$ python3 -q
>>> import numpy as np
>>> np.set_printoptions(suppress=True, linewidth=120)
>>> rnd = lambda a: np.round(a, 3) + 0
>>> W2 = np.array([[-0.4, -0.4, -1.1, 2.4], [-0.3, 2.6, -1.3, 1.4]])
>>> rng = np.random.default_rng(845)
>>> data = np.array([[1, -5],
...     [9, -7],
...     [6, 7],
...     [5, 9],
...     [8, -3],
...     [3, -8],
...     [5, -7],
...     [9, -6],
...     [1, -9],
...     [9, -3],
...     [-7, 2],
...     [7, 0],
...     [0, 1],
...     [4, -7],
...     [0, 1],
...     [1, -7],
...     [5, 1],
...     [8, 1],
...     [-6, 6],
...     [-8, -1],
...     [0, -6],
...     [-5, 3],
...     [-7, 9],
...     [8, 0],
...     [3, -3]]) @ W2 + 0.1 * rng.normal(size=(25, 4))
>>> rnd(data)
array([[  1.12 , -13.505,   5.442,  -4.601],
       [ -1.396, -21.71 ,  -0.893,  11.83 ],
       [ -4.618,  15.752, -15.64 ,  24.415],
       [ -4.746,  21.435, -17.11 ,  24.538],
       [ -2.169, -11.003,  -4.889,  15.077],
       [  1.26 , -22.136,   7.105,  -3.821],
       [  0.258, -20.169,   3.491,   2.074],
       [ -1.955, -19.064,  -2.167,  13.233],
       [  2.237, -23.942,  10.753, -10.231],
       [ -2.949, -11.241,  -5.936,  17.318],
       [  2.015,   7.936,   5.045, -14.107],
       [ -2.648,  -2.687,  -7.601,  16.851],
       [ -0.392,   2.751,  -1.244,   1.36 ],
       [  0.492, -19.776,   4.692,  -0.138],
       [ -0.243,   2.525,  -1.24 ,   1.613],
       [  1.876, -18.601,   7.906,  -7.625],
       [ -2.371,   0.528,  -6.804,  13.339],
       [ -3.417,  -0.466, -10.127,  20.472],
       [  0.692,  18.007,  -1.172,  -5.977],
       [  3.467,   0.547,   9.854, -20.588],
       [  1.73 , -15.796,   7.926,  -8.358],
       [  1.145,   9.781,   1.501,  -7.583],
       [  0.109,  26.011,  -4.281,  -4.233],
       [ -3.008,  -3.109,  -8.722,  19.104],
       [ -0.279,  -8.82 ,   0.584,   2.907]])
>>> proj = data @ np.linalg.solve(data.T @ data, data.T)
>>> rnd(proj @ data[:, 3])
array([ -4.601,  11.83 ,  24.415,  24.538,  15.077,  -3.821,   2.074,  13.233, -10.231,  17.318, -14.107,  16.851,
         1.36 ,  -0.138,   1.613,  -7.625,  13.339,  20.472,  -5.977, -20.588,  -8.358,  -7.583,  -4.233,  19.104,
         2.907])
>>> np.allclose(proj @ proj, proj)
True
>>> x = np.array([-1, 5, -3, 2])
>>> y = data @ x
>>> coef, lr = np.zeros(4), 1 / np.linalg.norm(data, 2) ** 2
>>> for i in range(20):
...     coef -= lr * data.T @ (data @ coef - y)
...     if i % 5 == 0: print(i, round(np.linalg.norm(data @ coef - y), 3))
... 
0 11.919
5 0.431
10 0.431
15 0.43
>>> rnd(np.linalg.cond(data))
np.float64(166.112)
>>> rnd(coef)
array([-0.533,  5.156, -2.38 ,  2.386])
>>> F = np.array([[0, -1, 5, 2, 2, -4, -3],
...     [0, 0, 5, 1, -3, 3, -2],
...     [0, 0, 0, 2, 4, -4, 0],
...     [0, 0, 0, 0, -4, 5, -3],
...     [0, 0, 0, 0, 0, -1, 0],
...     [0, 0, 0, 0, 0, 0, -4],
...     [0, 0, 0, 0, 0, 0, 0]])
>>> rnd(np.linalg.det(F))
np.float64(0.0)
>>> F @ F
array([[  0,   0,  -5,   9,  15, -15,  12],
       [  0,   0,   0,  10,  16, -12, -15],
       [  0,   0,   0,   0,  -8,   6,  10],
       [  0,   0,   0,   0,   0,   4, -20],
       [  0,   0,   0,   0,   0,   0,   4],
       [  0,   0,   0,   0,   0,   0,   0],
       [  0,   0,   0,   0,   0,   0,   0]])
>>> np.allclose(F @ F.T, F.T @ F)
False
>>> np.allclose(F, F.T)
False
>>> rnd(np.abs(np.linalg.eigvals(F)).max())
np.float64(0.0)
>>> rnd(np.sort(np.linalg.eigvals(F)))
array([0., 0., 0., 0., 0., 0., 0.])
>>> U, s, Vt = np.linalg.svd(F)
>>> vecs = Vt[:(s > 1e-8).sum()]
>>> x = F[0] + -3 * F[6] + rng.integers(2) * np.eye(7)[5]
>>> x
array([ 0., -1.,  5.,  2.,  2., -4., -3.])
>>> np.linalg.matrix_rank(np.vstack([F, x]))
np.int64(6)
>>> rnd(vecs.T @ vecs)
array([[0., 0., 0., 0., 0., 0., 0.],
       [0., 1., 0., 0., 0., 0., 0.],
       [0., 0., 1., 0., 0., 0., 0.],
       [0., 0., 0., 1., 0., 0., 0.],
       [0., 0., 0., 0., 1., 0., 0.],
       [0., 0., 0., 0., 0., 1., 0.],
       [0., 0., 0., 0., 0., 0., 1.]])
>>> rnd(np.linalg.norm(x - vecs.T @ vecs @ x))
np.float64(0.0)
>>> np.allclose(vecs.T @ vecs @ x, x)
True
>>> rank = np.linalg.matrix_rank(F)
>>> rank
np.int64(6)
>>> N = np.linalg.svd(F)[2][rank:].T
>>> [int(np.linalg.matrix_rank(F[:, :j + 1])) for j in range(7)]
[0, 1, 2, 3, 4, 5, 6]
>>> [int(np.linalg.matrix_rank(np.delete(F, i, axis=0))) for i in range(7)]
[5, 5, 5, 5, 5, 5, 6]
>>> m1 = np.triu(rng.random((10, 10)) < 0.2, 1).astype(int)
>>> m1 = m1 + m1.T
>>> m1
array([[0, 0, 0, 1, 0, 0, 0, 0, 0, 0],
       [0, 0, 1, 1, 0, 0, 0, 0, 0, 0],
       [0, 1, 0, 0, 0, 0, 0, 0, 0, 0],
       [1, 1, 0, 0, 0, 0, 1, 0, 0, 0],
       [0, 0, 0, 0, 0, 1, 0, 0, 0, 0],
       [0, 0, 0, 0, 1, 0, 0, 0, 1, 0],
       [0, 0, 0, 1, 0, 0, 0, 0, 0, 0],
       [0, 0, 0, 0, 0, 0, 0, 0, 0, 0],
       [0, 0, 0, 0, 0, 1, 0, 0, 0, 0],
       [0, 0, 0, 0, 0, 0, 0, 0, 0, 0]])
>>> ang = np.radians(15)
>>> Rm = np.eye(10)
>>> Rm[2, 2] = Rm[9, 9] = np.cos(ang)
>>> Rm[2, 9], Rm[9, 2] = -np.sin(ang), np.sin(ang)
>>> rnd(Rm)
array([[ 1.   ,  0.   ,  0.   ,  0.   ,  0.   ,  0.   ,  0.   ,  0.   ,  0.   ,  0.   ],
       [ 0.   ,  1.   ,  0.   ,  0.   ,  0.   ,  0.   ,  0.   ,  0.   ,  0.   ,  0.   ],
       [ 0.   ,  0.   ,  0.966,  0.   ,  0.   ,  0.   ,  0.   ,  0.   ,  0.   , -0.259],
       [ 0.   ,  0.   ,  0.   ,  1.   ,  0.   ,  0.   ,  0.   ,  0.   ,  0.   ,  0.   ],
       [ 0.   ,  0.   ,  0.   ,  0.   ,  1.   ,  0.   ,  0.   ,  0.   ,  0.   ,  0.   ],
       [ 0.   ,  0.   ,  0.   ,  0.   ,  0.   ,  1.   ,  0.   ,  0.   ,  0.   ,  0.   ],
       [ 0.   ,  0.   ,  0.   ,  0.   ,  0.   ,  0.   ,  1.   ,  0.   ,  0.   ,  0.   ],
       [ 0.   ,  0.   ,  0.   ,  0.   ,  0.   ,  0.   ,  0.   ,  1.   ,  0.   ,  0.   ],
       [ 0.   ,  0.   ,  0.   ,  0.   ,  0.   ,  0.   ,  0.   ,  0.   ,  1.   ,  0.   ],
       [ 0.   ,  0.   ,  0.259,  0.   ,  0.   ,  0.   ,  0.   ,  0.   ,  0.   ,  0.966]])
>>> B = m1 @ Rm.T
>>> rnd(np.abs(B - m1).max(axis=0))
array([0.   , 0.   , 0.034, 0.   , 0.   , 0.   , 0.   , 0.   , 0.   , 0.259])
>>> rnd(np.linalg.det(Rm)), rnd(np.trace(Rm))
(np.float64(1.0), np.float64(9.932))
>>> np.allclose(np.linalg.norm(m1, axis=1), np.linalg.norm(B, axis=1))
True
>>> B = Rm + rng.integers(-2, 3, (10, 1)) @ rng.integers(-2, 3, (1, 10))
>>> rnd(B)
array([[ 1.   ,  0.   ,  0.   ,  0.   ,  0.   ,  0.   ,  0.   ,  0.   ,  0.   ,  0.   ],
       [ 1.   ,  3.   , -1.   ,  0.   ,  1.   , -2.   , -2.   , -2.   ,  1.   ,  2.   ],
       [ 0.   ,  0.   ,  0.966,  0.   ,  0.   ,  0.   ,  0.   ,  0.   ,  0.   , -0.259],
       [ 1.   ,  2.   , -1.   ,  1.   ,  1.   , -2.   , -2.   , -2.   ,  1.   ,  2.   ],
       [ 1.   ,  2.   , -1.   ,  0.   ,  2.   , -2.   , -2.   , -2.   ,  1.   ,  2.   ],
       [-1.   , -2.   ,  1.   ,  0.   , -1.   ,  3.   ,  2.   ,  2.   , -1.   , -2.   ],
       [-1.   , -2.   ,  1.   ,  0.   , -1.   ,  2.   ,  3.   ,  2.   , -1.   , -2.   ],
       [ 2.   ,  4.   , -2.   ,  0.   ,  2.   , -4.   , -4.   , -3.   ,  2.   ,  4.   ],
       [ 0.   ,  0.   ,  0.   ,  0.   ,  0.   ,  0.   ,  0.   ,  0.   ,  1.   ,  0.   ],
       [ 2.   ,  4.   , -1.741,  0.   ,  2.   , -4.   , -4.   , -4.   ,  2.   ,  4.966]])
>>> rnd(np.linalg.svd(B - Rm, compute_uv=False))
array([17.664,  0.   ,  0.   ,  0.   ,  0.   ,  0.   ,  0.   ,  0.   ,  0.   ,  0.   ])
>>> np.linalg.matrix_rank(B - Rm, tol=1e-8)
np.int64(1)
>>> np.abs(B - Rm).sum(axis=1)
array([ 0., 14.,  0., 14., 14., 14., 14., 28.,  0., 28.])
>>> B - Rm
array([[ 0.,  0.,  0.,  0.,  0.,  0.,  0.,  0.,  0.,  0.],
       [ 1.,  2., -1.,  0.,  1., -2., -2., -2.,  1.,  2.],
       [ 0.,  0.,  0.,  0.,  0.,  0.,  0.,  0.,  0.,  0.],
       [ 1.,  2., -1.,  0.,  1., -2., -2., -2.,  1.,  2.],
       [ 1.,  2., -1.,  0.,  1., -2., -2., -2.,  1.,  2.],
       [-1., -2.,  1.,  0., -1.,  2.,  2.,  2., -1., -2.],
       [-1., -2.,  1.,  0., -1.,  2.,  2.,  2., -1., -2.],
       [ 2.,  4., -2.,  0.,  2., -4., -4., -4.,  2.,  4.],
       [ 0.,  0.,  0.,  0.,  0.,  0.,  0.,  0.,  0.,  0.],
       [ 2.,  4., -2.,  0.,  2., -4., -4., -4.,  2.,  4.]])
>>> M = np.loadtxt("data.csv", delimiter=",")
>>> M
array([[0., 0., 0., 0., 1., 0., 0., 0., 0., 0., 1., 0.],
       [0., 0., 0., 0., 1., 1., 0., 0., 0., 0., 0., 0.],
       [0., 0., 0., 0., 0., 0., 0., 0., 0., 0., 0., 0.],
       [0., 0., 0., 0., 0., 0., 0., 0., 0., 0., 0., 0.],
       [1., 1., 0., 0., 0., 1., 0., 0., 0., 0., 1., 0.],
       [0., 1., 0., 0., 1., 0., 0., 0., 0., 0., 0., 0.],
       [0., 0., 0., 0., 0., 0., 0., 0., 1., 0., 0., 1.],
       [0., 0., 0., 0., 0., 0., 0., 0., 1., 0., 1., 0.],
       [0., 0., 0., 0., 0., 0., 1., 1., 0., 0., 0., 0.],
       [0., 0., 0., 0., 0., 0., 0., 0., 0., 0., 0., 1.],
       [1., 0., 0., 0., 1., 0., 0., 1., 0., 0., 0., 0.],
       [0., 0., 0., 0., 0., 0., 1., 0., 0., 1., 0., 0.]])
>>> ev, vecs = np.linalg.eigh(M)
>>> (ev > 1e-8).sum(), (ev < -1e-8).sum()
(np.int64(5), np.int64(5))
>>> rnd(vecs.T @ M @ vecs)
array([[-1.903,  0.   ,  0.   ,  0.   ,  0.   ,  0.   ,  0.   ,  0.   ,  0.   ,  0.   ,  0.   ,  0.   ],
       [ 0.   , -1.584,  0.   ,  0.   ,  0.   ,  0.   ,  0.   ,  0.   ,  0.   ,  0.   ,  0.   ,  0.   ],
       [ 0.   ,  0.   , -1.349,  0.   ,  0.   ,  0.   ,  0.   ,  0.   ,  0.   ,  0.   ,  0.   ,  0.   ],
       [ 0.   ,  0.   ,  0.   , -1.   ,  0.   ,  0.   ,  0.   ,  0.   ,  0.   ,  0.   ,  0.   ,  0.   ],
       [ 0.   ,  0.   ,  0.   ,  0.   , -0.758,  0.   ,  0.   ,  0.   ,  0.   ,  0.   ,  0.   ,  0.   ],
       [ 0.   ,  0.   ,  0.   ,  0.   ,  0.   ,  0.   ,  0.   ,  0.   ,  0.   ,  0.   ,  0.   ,  0.   ],
       [ 0.   ,  0.   ,  0.   ,  0.   ,  0.   ,  0.   ,  0.   ,  0.   ,  0.   ,  0.   ,  0.   ,  0.   ],
       [ 0.   ,  0.   ,  0.   ,  0.   ,  0.   ,  0.   ,  0.   ,  0.065,  0.   ,  0.   ,  0.   ,  0.   ],
       [ 0.   ,  0.   ,  0.   ,  0.   ,  0.   ,  0.   ,  0.   ,  0.   ,  0.817,  0.   ,  0.   ,  0.   ],
       [ 0.   ,  0.   ,  0.   ,  0.   ,  0.   ,  0.   ,  0.   ,  0.   ,  0.   ,  1.299,  0.   ,  0.   ],
       [ 0.   ,  0.   ,  0.   ,  0.   ,  0.   ,  0.   ,  0.   ,  0.   ,  0.   ,  0.   ,  1.768,  0.   ],
       [ 0.   ,  0.   ,  0.   ,  0.   ,  0.   ,  0.   ,  0.   ,  0.   ,  0.   ,  0.   ,  0.   ,  2.644]])
>>> rnd(ev)
array([-1.903, -1.584, -1.349, -1.   , -0.758,  0.   ,  0.   ,  0.065,  0.817,  1.299,  1.768,  2.644])
>>> rnd(ev.sum()), np.trace(M)
(np.float64(0.0), np.float64(0.0))
>>> rnd(np.linalg.eigvalsh(M + 3 * np.eye(12)))
array([1.097, 1.416, 1.651, 2.   , 2.242, 3.   , 3.   , 3.065, 3.817, 4.299, 4.768, 5.644])
>>> rnd(vecs.T @ vecs)
array([[1., 0., 0., 0., 0., 0., 0., 0., 0., 0., 0., 0.],
       [0., 1., 0., 0., 0., 0., 0., 0., 0., 0., 0., 0.],
       [0., 0., 1., 0., 0., 0., 0., 0., 0., 0., 0., 0.],
       [0., 0., 0., 1., 0., 0., 0., 0., 0., 0., 0., 0.],
       [0., 0., 0., 0., 1., 0., 0., 0., 0., 0., 0., 0.],
       [0., 0., 0., 0., 0., 1., 0., 0., 0., 0., 0., 0.],
       [0., 0., 0., 0., 0., 0., 1., 0., 0., 0., 0., 0.],
       [0., 0., 0., 0., 0., 0., 0., 1., 0., 0., 0., 0.],
       [0., 0., 0., 0., 0., 0., 0., 0., 1., 0., 0., 0.],
       [0., 0., 0., 0., 0., 0., 0., 0., 0., 1., 0., 0.],
       [0., 0., 0., 0., 0., 0., 0., 0., 0., 0., 1., 0.],
       [0., 0., 0., 0., 0., 0., 0., 0., 0., 0., 0., 1.]])
>>> U, s, Vt = np.linalg.svd(M)
>>> vecs = Vt[:(s > 1e-8).sum()]
>>> x = M[11] + 3 * M[3] + rng.integers(2) * np.eye(12)[7]
>>> x
array([0., 0., 0., 0., 0., 0., 1., 0., 0., 1., 0., 0.])
>>> np.allclose(vecs.T @ vecs @ x, x)
True
>>> E = np.load("case12.npy")
>>> E
array([[-2,  3, -3, -4,  4, -4, -2, -5, -4, -1, -1],
       [ 3, -4,  4,  1,  0,  4,  1,  0,  2, -6, -2],
       [-3,  4, -4, -4, -1,  4,  3,  1,  4, -1,  0],
       [-4,  1, -4, -4,  0,  2,  1,  0,  1,  1,  2],
       [ 4,  0, -1,  0, -2,  0, -1, -2, -2, -3,  5],
       [-4,  4,  4,  2,  0,  2,  2,  0, -1,  2,  1],
       [-2,  1,  3,  1, -1,  2, -6,  4,  4,  4, -2],
       [-5,  0,  1,  0, -2,  0,  4, -6, -1,  1, -2],
       [-4,  2,  4,  1, -2, -1,  4, -1,  6,  2, -2],
       [-1, -6, -1,  1, -3,  2,  4,  1,  2,  4,  6],
       [-1, -2,  0,  2,  5,  1, -2, -2, -2,  6,  4]])
>>> U, s, Vt = np.linalg.svd(E, full_matrices=False)
>>> rnd(U.T @ U)
array([[1., 0., 0., 0., 0., 0., 0., 0., 0., 0., 0.],
       [0., 1., 0., 0., 0., 0., 0., 0., 0., 0., 0.],
       [0., 0., 1., 0., 0., 0., 0., 0., 0., 0., 0.],
       [0., 0., 0., 1., 0., 0., 0., 0., 0., 0., 0.],
       [0., 0., 0., 0., 1., 0., 0., 0., 0., 0., 0.],
       [0., 0., 0., 0., 0., 1., 0., 0., 0., 0., 0.],
       [0., 0., 0., 0., 0., 0., 1., 0., 0., 0., 0.],
       [0., 0., 0., 0., 0., 0., 0., 1., 0., 0., 0.],
       [0., 0., 0., 0., 0., 0., 0., 0., 1., 0., 0.],
       [0., 0., 0., 0., 0., 0., 0., 0., 0., 1., 0.],
       [0., 0., 0., 0., 0., 0., 0., 0., 0., 0., 1.]])
>>> rnd(U.T @ E @ Vt.T)
array([[15.576,  0.   ,  0.   ,  0.   ,  0.   ,  0.   ,  0.   ,  0.   ,  0.   ,  0.   ,  0.   ],
       [ 0.   , 14.744,  0.   ,  0.   ,  0.   ,  0.   ,  0.   ,  0.   ,  0.   ,  0.   ,  0.   ],
       [ 0.   ,  0.   , 13.123,  0.   ,  0.   ,  0.   ,  0.   ,  0.   ,  0.   ,  0.   ,  0.   ],
       [ 0.   ,  0.   ,  0.   , 12.379,  0.   ,  0.   ,  0.   ,  0.   ,  0.   ,  0.   ,  0.   ],
       [ 0.   ,  0.   ,  0.   ,  0.   , 11.036,  0.   ,  0.   ,  0.   ,  0.   ,  0.   ,  0.   ],
       [ 0.   ,  0.   ,  0.   ,  0.   ,  0.   ,  6.558,  0.   ,  0.   ,  0.   ,  0.   ,  0.   ],
       [ 0.   ,  0.   ,  0.   ,  0.   ,  0.   ,  0.   ,  6.489,  0.   ,  0.   ,  0.   ,  0.   ],
       [ 0.   ,  0.   ,  0.   ,  0.   ,  0.   ,  0.   ,  0.   ,  4.507,  0.   ,  0.   ,  0.   ],
       [ 0.   ,  0.   ,  0.   ,  0.   ,  0.   ,  0.   ,  0.   ,  0.   ,  4.01 ,  0.   ,  0.   ],
       [ 0.   ,  0.   ,  0.   ,  0.   ,  0.   ,  0.   ,  0.   ,  0.   ,  0.   ,  2.291,  0.   ],
       [ 0.   ,  0.   ,  0.   ,  0.   ,  0.   ,  0.   ,  0.   ,  0.   ,  0.   ,  0.   ,  0.179]])
>>> rnd(Vt @ Vt.T)
array([[1., 0., 0., 0., 0., 0., 0., 0., 0., 0., 0.],
       [0., 1., 0., 0., 0., 0., 0., 0., 0., 0., 0.],
       [0., 0., 1., 0., 0., 0., 0., 0., 0., 0., 0.],
       [0., 0., 0., 1., 0., 0., 0., 0., 0., 0., 0.],
       [0., 0., 0., 0., 1., 0., 0., 0., 0., 0., 0.],
       [0., 0., 0., 0., 0., 1., 0., 0., 0., 0., 0.],
       [0., 0., 0., 0., 0., 0., 1., 0., 0., 0., 0.],
       [0., 0., 0., 0., 0., 0., 0., 1., 0., 0., 0.],
       [0., 0., 0., 0., 0., 0., 0., 0., 1., 0., 0.],
       [0., 0., 0., 0., 0., 0., 0., 0., 0., 1., 0.],
       [0., 0., 0., 0., 0., 0., 0., 0., 0., 0., 1.]])
>>> rnd(s)
array([15.576, 14.744, 13.123, 12.379, 11.036,  6.558,  6.489,  4.507,  4.01 ,  2.291,  0.179])
>>> rnd(np.cumsum(s ** 2) / np.sum(s ** 2))
array([0.235, 0.445, 0.611, 0.76 , 0.877, 0.919, 0.96 , 0.979, 0.995, 1.   , 1.   ])
>>> rnd(s / s[0])
array([1.   , 0.947, 0.843, 0.795, 0.709, 0.421, 0.417, 0.289, 0.257, 0.147, 0.011])
>>> rnd(np.sqrt((s ** 2).sum())), rnd(np.linalg.norm(E))
(np.float64(32.156), np.float64(32.156))
